$ ipython --no-banner

In [1]: import numpy as np

In [2]: import numpy.linalg as la

In [3]: np.set_printoptions(precision=2, suppress=True, linewidth=140, sign=" ")

In [4]: def rnd(a):
   ...:     return np.round(a, 2) + 0
   ...: 

In [5]: mat = np.loadtxt("data.csv", delimiter=",")

In [6]: mat
Out[6]: 
array([[-3.,  3.,  7.],
       [-5.,  4.,  9.],
       [ 7.,  9., -2.]])

In [7]: Uu, sigma, VT = la.svd(mat)

In [8]: np.argmax(sigma[:-1] / (sigma[1:] + 1e-6)) + 1
Out[8]: np.int64(2)

In [9]: A2 = Uu[:, :2] @ np.diag(sigma[:2]) @ VT[:2]

In [10]: la.matrix_rank(mat, rtol=0.05)
Out[10]: np.int64(2)

In [11]: rnd(la.norm(mat - A2) / la.norm(mat))
Out[11]: np.float64(0.03)

In [12]: rnd(A2)
Out[12]: 
array([[-3.31,  3.19,  6.76],
       [-4.77,  3.86,  9.18],
       [ 7.01,  8.99, -1.99]])

In [13]: rnd(np.abs(mat - A2).max())
Out[13]: np.float64(0.31)

In [14]: la.matrix_rank(A2)
Out[14]: np.int64(2)

In [15]: rk = la.matrix_rank(A2)

In [16]: rk
Out[16]: np.int64(2)

In [17]: null = la.svd(A2)[2][rk:].T

In [18]: rnd(null[:, 0] / null[np.abs(null[:, 0]).round(6).argmax(), 0])
Out[18]: array([ 1.  , -0.61,  0.78])

In [19]: rnd(null @ null.T)
Out[19]: 
array([[ 0.51, -0.31,  0.39],
       [-0.31,  0.19, -0.24],
       [ 0.39, -0.24,  0.31]])

In [20]: null.shape
Out[20]: (3, 1)

In [21]: [int(la.matrix_rank(A2[:, :j + 1])) for j in range(3)]
Out[21]: [1, 2, 2]

In [22]: la.matrix_rank(A2.T @ A2), la.matrix_rank(A2 @ A2.T)
Out[22]: (np.int64(2), np.int64(2))

In [23]: arr = 4 * np.eye(3) + np.eye(3, k=1)

In [24]: arr
Out[24]: 
array([[ 4.,  1.,  0.],
       [ 0.,  4.,  1.],
       [ 0.,  0.,  4.]])

In [25]: np.prod(np.diag(arr)), rnd(la.det(arr))
Out[25]: (np.float64(64.0), np.float64(64.0))

In [26]: rnd(np.sort(la.eigvals(arr)))
Out[26]: array([ 4.,  4.,  4.])

In [27]: x0 = np.array([-1, 2, -1])

In [28]: rhs = arr @ x0

In [29]: b, lr = np.zeros(3), 1 / la.norm(arr, 2) ** 2

In [30]: for i in range(40):
    ...:     b -= lr * arr.T @ (arr @ b - rhs)
    ...:     if i % 10 == 0: print(i, round(la.norm(arr @ b - rhs), 2))
    ...: 
0 4.05
10 0.0
20 0.0
30 0.0

In [31]: rnd(b)
Out[31]: array([-1.,  2., -1.])

In [32]: rnd(la.cond(arr))
Out[32]: np.float64(1.42)

In [33]: rng = np.random.default_rng(7511)

In [34]: labels = rng.permutation(3)

In [35]: labels
Out[35]: array([ 1,  2,  0])

In [36]: A2 = arr[labels][:, labels]

In [37]: rnd(np.sort(np.abs(la.eigvals(A2))))
Out[37]: array([ 4.,  4.,  4.])

In [38]: rnd(la.det(A2)), rnd(la.det(arr[labels]))
Out[38]: (np.float64(64.0), np.float64(64.0))

In [39]: np.trace(A2)
Out[39]: np.float64(12.0)

In [40]: np.allclose(A2, arr)
Out[40]: False

In [41]: A2
Out[41]: 
array([[ 4.,  1.,  0.],
       [ 0.,  4.,  0.],
       [ 1.,  0.,  4.]])

In [42]: np.diag(A2)
Out[42]: array([ 4.,  4.,  4.])

In [43]: Q, R = la.qr(arr)

In [44]: np.abs(np.diag(R))
Out[44]: array([ 4.,  4.,  4.])

In [45]: data = np.loadtxt("out6.csv", delimiter=",")

In [46]: data
Out[46]: 
array([[ 1.  ,  0.7 ,  0.49],
       [ 0.7 ,  1.  ,  0.7 ],
       [ 0.49,  0.7 ,  1.  ]])

In [47]: low = la.cholesky(data)

In [48]: rnd(np.prod(np.diag(low)) ** 2), rnd(la.det(data))
Out[48]: (np.float64(0.26), np.float64(0.26))

In [49]: la.eigvalsh(data).min() > 0
Out[49]: np.True_

In [50]: Q, vecs = la.qr(data[:, :2])[0], la.qr(data[:, 2:])[0]

In [51]: sigma = la.svd(Q.T @ vecs, compute_uv=False)

In [52]: rnd(la.norm(Q @ Q.T - vecs @ vecs.T, 2))
Out[52]: np.float64(1.0)

In [53]: rnd(sigma)
Out[53]: array([ 0.95])

In [54]: (sigma > 0.9).sum()
Out[54]: np.int64(1)

In [55]: rnd(np.abs(la.eigvals(data)).max())
Out[55]: np.float64(2.26)

In [56]: np.allclose(data @ data.T, data.T @ data)
Out[56]: True

In [57]: rnd(np.sort(np.abs(la.eigvals(data))))
Out[57]: array([ 0.23,  0.51,  2.26])

In [58]: rnd(la.matrix_power(data, 3))
Out[58]: 
array([[ 3.67,  3.98,  3.54],
       [ 3.98,  4.42,  3.98],
       [ 3.54,  3.98,  3.67]])

In [59]: (data + data.T) / 2
Out[59]: 
array([[ 1.  ,  0.7 ,  0.49],
       [ 0.7 ,  1.  ,  0.7 ],
       [ 0.49,  0.7 ,  1.  ]])

In [60]: assert data == data.T
Traceback (most recent call last):
  Cell In[60], line 1
    assert data == data.T
ValueError: The truth value of an array with more than one element is ambiguous. Use a.any() or a.all()


In [61]: data.inv()
Traceback (most recent call last):
  Cell In[61], line 1
    data.inv()
AttributeError: 'numpy.ndarray' object has no attribute 'inv'


In [62]: X = np.load("sample14.npy")

In [63]: X
Out[63]: 
array([[  2.4,  -0.1,   1.3,   0. ,   1.9],
       [  0. ,   0.3,  -0.1,   0.1,   0.6],
       [  0.7,  -0.8,  -0.8,  -0.5,  -1.6],
       [  2.8,   0. ,  -0.2,  -0.7,  -0.3],
       [ -6. , -10. ,  26. , -12. , -54. ],
       [  0.2,   0.4,   0.4,   0.2,  -0.4],
       [  1.3,   1.4,  -0.5,  -0.2,  -0.6],
       [  1.5,   2.1,   1. ,  -1.6,   1. ],
       [  1.2,   0.8,   0.8,  -0.7,   0.7],
       [  0.2,   0.3,   0.5,   0.3,   0. ],
       [  0. ,  -0.4,  -0.1,   0.3,   0.4],
       [ -0.4,   0.3,  -1. ,   1.6,   0.2],
       [ -0.7,   0.2,  -1.3,   1.1,   0.1],
       [  0.8,  -0.4,   1.1,   0.7,   1.2],
       [  0.5,  -1.2,   1. ,  -2.5,  -1.3]])

In [64]: Ac = (X - X.mean(axis=0)) / X.std(axis=0)

In [65]: rnd(Ac.std(axis=0))
Out[65]: array([ 1.,  1.,  1.,  1.,  1.])

In [66]: np.argwhere(np.abs(Ac) > 2)
Out[66]: 
array([[ 4,  0],
       [ 4,  1],
       [ 4,  2],
       [ 4,  3],
       [ 4,  4]])

In [67]: b = la.lstsq(np.delete(Ac, 3, axis=1), Ac[:, 3])[0]

In [68]: np.abs(b).argmax()
Out[68]: np.int64(3)

In [69]: rnd(b)
Out[69]: array([-0.29, -0.04, -0.48,  0.77])

In [70]: G = np.cov(X, rowvar=False)

In [71]: rnd(la.eigvalsh(G)[::-1])
Out[71]: array([ 260.08,    1.75,    0.65,    0.56,    0.39])

In [72]: rnd(np.polyfit(X[:, 0], X[:, 4], 1))
Out[72]: array([ 6.17, -5.32])

In [73]: rnd(np.corrcoef(X[:, 0], X[:, 4])[0, 1])
Out[73]: np.float64(0.88)

In [74]: np.argsort(-X.std(axis=0).round(6), kind="stable")
Out[74]: array([ 4,  2,  3,  1,  0])

In [75]: Q, vecs = la.qr(X[:, :2])[0], la.qr(X[:, 2:])[0]

In [76]: sigma = la.svd(Q.T @ vecs, compute_uv=False)

In [77]: (sigma > 0.9).sum()
Out[77]: np.int64(1)

In [78]: rnd(np.degrees(np.arccos(sigma.clip(0, 1))))
Out[78]: array([ 15.73,  58.23])

In [79]: A2 = np.c_[X[:, :2] @ np.array([[3, 2], [1, 2]]), np.array([1, 0, 0, 1, 0, 2, 0, 1, 1, 0, 2, 2, 0, 2, 1])]

In [80]: rnd(A2)
Out[80]: 
array([[  7.1,   4.6,   1. ],
       [  0.3,   0.6,   0. ],
       [  1.3,  -0.2,   0. ],
       [  8.4,   5.6,   1. ],
       [-28. , -32. ,   0. ],
       [  1. ,   1.2,   2. ],
       [  5.3,   5.4,   0. ],
       [  6.6,   7.2,   1. ],
       [  4.4,   4. ,   1. ],
       [  0.9,   1. ,   0. ],
       [ -0.4,  -0.8,   2. ],
       [ -0.9,  -0.2,   2. ],
       [ -1.9,  -1. ,   0. ],
       [  2. ,   0.8,   2. ],
       [  0.3,  -1.4,   1. ]])

In [81]: rnd(la.norm(A2 - X @ la.lstsq(X, A2)[0], axis=0))
Out[81]: array([ 0.  ,  0.  ,  3.78])

In [82]: proj = X @ la.solve(X.T @ X, X.T)

In [83]: rnd(np.trace(proj))
Out[83]: np.float64(5.0)

In [84]: Q, _ = la.qr(np.array([[0.8, 0.8, -1.1, -1.1, 2.5],
    ...:     [0.2, 0.3, -0.3, -0.8, -0.6],
    ...:     [-0.4, 0.1, 1.9, -0.1, 0.5],
    ...:     [0.5, 0.4, -0.8, 1.8, -1.0],
    ...:     [-0.7, -0.7, 0.8, 0.1, 0.7]]))

In [85]: J = Q[:, :3]

In [86]: rnd(J)
Out[86]: 
array([[-0.64, -0.24,  0.16],
       [-0.16, -0.27,  0.85],
       [ 0.32, -0.91, -0.23],
       [-0.4 ,  0.06, -0.32],
       [ 0.56,  0.21,  0.32]])

In [87]: A2 = np.c_[J[:, :1] @ np.array([[-1]]), np.array([3, 5, 2, 5, 2])]

In [88]: rnd(A2)
Out[88]: 
array([[ 0.64,  3.  ],
       [ 0.16,  5.  ],
       [-0.32,  2.  ],
       [ 0.4 ,  5.  ],
       [-0.56,  2.  ]])

In [89]: la.matrix_rank(A2)
Out[89]: np.int64(2)

In [90]: la.matrix_rank(np.c_[J, A2])
Out[90]: np.int64(4)

In [91]: M = np.load("case16.npy")

In [92]: M
Out[92]: 
array([[ -2.14,  -7.45,  -2.62,  -1.72,  -3.19],
       [ -1.91,   6.91,   9.82, -12.5 ,   5.55],
       [ -5.69,   5.23,   5.97,   7.55,  -1.13],
       [ -9.6 ,  -5.09,  -0.26,   5.22,  -7.84],
       [  0.38, -12.46,  -8.84,  -3.73,  -4.41],
       [  5.48,   0.57,  -2.44,   4.27,   3.24],
       [  4.28,  -1.02,  -0.92,  -2.97,   2.05],
       [ -3.94,  -0.85,  -1.69,  -1.  ,  -4.76],
       [ -8.39, -16.85, -10.04,  -6.24, -12.25],
       [  5.36,  -4.21,  -5.65,  -6.32,   0.51],
       [ 10.13,  -1.41,  -4.19,  13.18,   4.96],
       [  9.18,  14.58,   5.19,   2.95,   9.34]])

In [93]: Q, vecs = la.qr(M[:, :1])[0], la.qr(M[:, 1:])[0]

In [94]: sigma = la.svd(Q.T @ vecs, compute_uv=False)

In [95]: rnd(la.norm(Q @ Q.T - vecs @ vecs.T, 2))
Out[95]: np.float64(1.0)

In [96]: (sigma > 0.9).sum()
Out[96]: np.int64(1)

In [97]: d = la.norm(M[:, None] - M[None], axis=-1)

In [98]: rnd(d[:5, :5])
Out[98]: 
array([[  0.  ,  23.53,  18.37,  11.69,   8.7 ],
       [ 23.53,   0.  ,  21.88,  28.25,  30.08],
       [ 18.37,  21.88,   0.  ,  14.53,  26.59],
       [ 11.69,  28.25,  14.53,   0.  ,  17.87],
       [  8.7 ,  30.08,  26.59,  17.87,   0.  ]])

In [99]: d.shape
Out[99]: (12, 12)

In [100]: np.flatnonzero(d[6] < d.mean() / 2)
Out[100]: array([ 5,  6,  9])

In [101]: d.mean(axis=1).argmax()
Out[101]: np.int64(8)

In [102]: rnd(d[6])
Out[102]: array([ 10.7 ,  17.88,  17.51,  19.35,  15.85,   7.75,   0.  ,  10.88,  26.64,   6.88,  17.73,  19.82])

In [103]: rnd(la.norm(M, axis=1))
Out[103]: array([  8.95,  18.3 ,  12.4 ,  14.38,  16.34,   8.06,   5.76,   6.54,  25.38,  10.89,  17.9 ,  20.49])

In [104]: la.matrix_rank(d ** 2)
Out[104]: np.int64(7)

In [105]: Q, R = la.qr(M)

In [106]: Q.shape, R.shape
Out[106]: ((12, 5), (5, 5))

In [107]: rnd(np.abs(np.diag(R)))
Out[107]: array([ 21.97,  26.32,   5.95,  20.94,   1.49])

In [108]: rnd(Q.T @ Q)
Out[108]: 
array([[ 1.,  0.,  0.,  0.,  0.],
       [ 0.,  1.,  0.,  0.,  0.],
       [ 0.,  0.,  1.,  0.,  0.],
       [ 0.,  0.,  0.,  1.,  0.],
       [ 0.,  0.,  0.,  0.,  1.]])

In [109]: np.trace(Q @ Q.T)
Out[109]: np.float64(5.0)

In [110]: A2 = np.array([[0, 3, -2, -2, -2, 3],
     ...:     [-1, 3, 3, -2, 3, 0],
     ...:     [-1, -2, 1, 0, -3, -3],
     ...:     [-1, 3, 2, -3, 0, 0]])

In [111]: E = A2.T @ A2

In [112]: E
Out[112]: 
array([[  3,  -4,  -6,   5,   0,   3],
       [ -4,  31,   7, -21,   9,  15],
       [ -6,   7,  18,  -8,  10,  -9],
       [  5, -21,  -8,  17,  -2,  -6],
       [  0,   9,  10,  -2,  22,   3],
       [  3,  15,  -9,  -6,   3,  18]])

In [113]: la.matrix_rank(E, rtol=0.1)
Out[113]: np.int64(3)

In [114]: np.argsort(-la.norm(E, axis=0).round(6), kind="stable")[:3]
Out[114]: array([ 1,  3,  5])

In [115]: la.cond(E) > 100
Out[115]: np.True_

In [116]: [round(float(x), 2) for x in la.svd(E, compute_uv=False)[:3]]
Out[116]: [58.17, 31.39, 19.36]

In [117]: rnd(la.norm(E, 2) / la.norm(E))
Out[117]: np.float64(0.84)

In [118]: u = np.array([-1, -5, 4, 3])

In [119]: m1 = np.array([np.roll(u, i) for i in range(4)])

In [120]: m1
Out[120]: 
array([[-1, -5,  4,  3],
       [ 3, -1, -5,  4],
       [ 4,  3, -1, -5],
       [-5,  4,  3, -1]])

In [121]: Q = m1.astype(float).copy()

In [122]: for j in range(4):
     ...:     Q[:, j] -= Q[:, :j] @ (Q[:, :j].T @ Q[:, j])
     ...:     Q[:, j] /= la.norm(Q[:, j])
     ...: 

In [123]: rnd(Q)
Out[123]: 
array([[-0.14, -0.72,  0.48,  0.48],
       [ 0.42, -0.09, -0.64,  0.64],
       [ 0.56,  0.49,  0.6 ,  0.3 ],
       [-0.7 ,  0.48,  0.  ,  0.53]])

In [124]: rnd(Q.T @ m1)
Out[124]: 
array([[ 7.14, -0.84, -5.32, -0.84],
       [ 0.  ,  7.09, -1.48, -5.46],
       [ 0.  ,  0.  ,  4.53, -4.09],
       [ 0.  ,  0.  ,  0.  ,  1.94]])

In [125]: rnd(Q.T @ Q)
Out[125]: 
array([[ 1.,  0.,  0.,  0.],
       [ 0.,  1.,  0.,  0.],
       [ 0.,  0.,  1.,  0.],
       [ 0.,  0.,  0.,  1.]])

In [126]: m1.inv()
Traceback (most recent call last):
  Cell In[126], line 1
    m1.inv()
AttributeError: 'numpy.ndarray' object has no attribute 'inv'


In [127]: (m1 - m1.T) / 2
Out[127]: 
array([[ 0., -4.,  0.,  4.],
       [ 4.,  0., -4.,  0.],
       [ 0.,  4.,  0., -4.],
       [-4.,  0.,  4.,  0.]])

In [128]: np.trace(m1)
Out[128]: np.int64(-4)

In [129]: rnd(la.det(m1))
Out[129]: np.float64(445.0)

In [130]: np.allclose(m1, m1.T)
Out[130]: False
